% python3 -q
>>> import numpy as np
>>> from numpy import linalg as LA
>>> np.set_printoptions(suppress=True, linewidth=100)
>>> tidy = lambda a: np.round(a, 3) + 0
>>> q, _ = LA.qr(np.array([[0.8, -1.8, -0.3], [1.1, -0.4, -0.4], [-1.4, 0.3, 0.6]]))
>>> mat = 2 * q
>>> print(tidy(mat))
[[-0.82   1.817 -0.163]
 [-1.127 -0.364  1.612]
 [ 1.434  0.752  1.173]]
>>> rng = np.random.default_rng(63)
>>> A2 = mat + rng.integers(-2, 3, (3, 1)) @ rng.integers(-2, 3, (1, 3))
>>> tidy(A2)
array([[-0.82 ,  1.817, -0.163],
       [-1.127, -0.364,  1.612],
       [ 5.434,  4.752, -2.827]])
>>> A2 - mat
array([[ 0.,  0.,  0.],
       [ 0.,  0.,  0.],
       [ 4.,  4., -4.]])
>>> LA.matrix_rank(A2 - mat, tol=1e-8)
np.int64(1)
>>> tidy(LA.det(2 * A2)), tidy(LA.det(A2))
(np.float64(128.85), np.float64(16.106))
>>> tidy(np.poly(A2))
array([  1.   ,   4.011,  -1.081, -16.106])
>>> tidy(LA.det(A2.T))
np.float64(16.106)
>>> tidy(np.einsum("ij,ji->", A2, A2))
np.float64(18.248)
>>> W1 = np.array([[2, 1], [1, 1], [0, 2]])
>>> b = np.array([-1, -3])
>>> act = np.maximum(mat @ W1 + b, 0)
>>> tidy((act > 0).mean(axis=0))
array([0.333, 0.333])
>>> (act > 0).astype(int)
array([[0, 0],
       [0, 0],
       [1, 1]])
>>> print(tidy(act))
[[0.    0.   ]
 [0.    0.   ]
 [2.621 1.533]]
>>> W2 = np.array([[1, -1, -2], [2, 1, 0]])
>>> tidy(act @ W2)
array([[ 0.   ,  0.   ,  0.   ],
       [ 0.   ,  0.   ,  0.   ],
       [ 5.687, -1.088, -5.242]])
>>> A2 = np.array([[3, -3, -1], [-3, 0, -2]])
>>> W2 = np.kron(A2, mat)
>>> W2.shape
(6, 9)
>>> tidy(LA.norm(W2, 2)), tidy(LA.norm(A2, 2) * LA.norm(mat, 2))
(np.float64(9.719), np.float64(9.719))
>>> print(LA.matrix_rank(W2))
6
>>> arr = np.loadtxt("x.csv", delimiter=",")
>>> arr
array([[ 3.,  4.,  0.],
       [ 4.,  1.,  4.],
       [ 0.,  4., -1.]])
>>> # equal to its transpose
>>> vals, evecs = LA.eigh(arr)
>>> print(tidy(LA.svd(arr, compute_uv=False)))
[7. 5. 1.]
>>> tidy(LA.eigvalsh(arr + -2 * np.eye(3)))
array([-7., -1.,  5.])
>>> np.abs(evecs[:, -1]).round(6).argmax()
np.int64(0)
>>> np.unique(vals.round(6) + 0, return_counts=True)[1]
array([1, 1, 1])
>>> tidy(LA.eigvalsh(arr @ arr))
array([ 1., 25., 49.])
>>> tidy(vals)
array([-5.,  1.,  7.])
>>> tidy(evecs.T @ arr @ evecs)
array([[-5.,  0.,  0.],
       [ 0.,  1.,  0.],
       [ 0.,  0.,  7.]])
>>> tidy(evecs.T @ evecs)
array([[1., 0., 0.],
       [0., 1., 0.],
       [0., 0., 1.]])
>>> tidy(evecs @ np.diag(vals) @ evecs.T)
array([[ 3.,  4.,  0.],
       [ 4.,  1.,  4.],
       [ 0.,  4., -1.]])
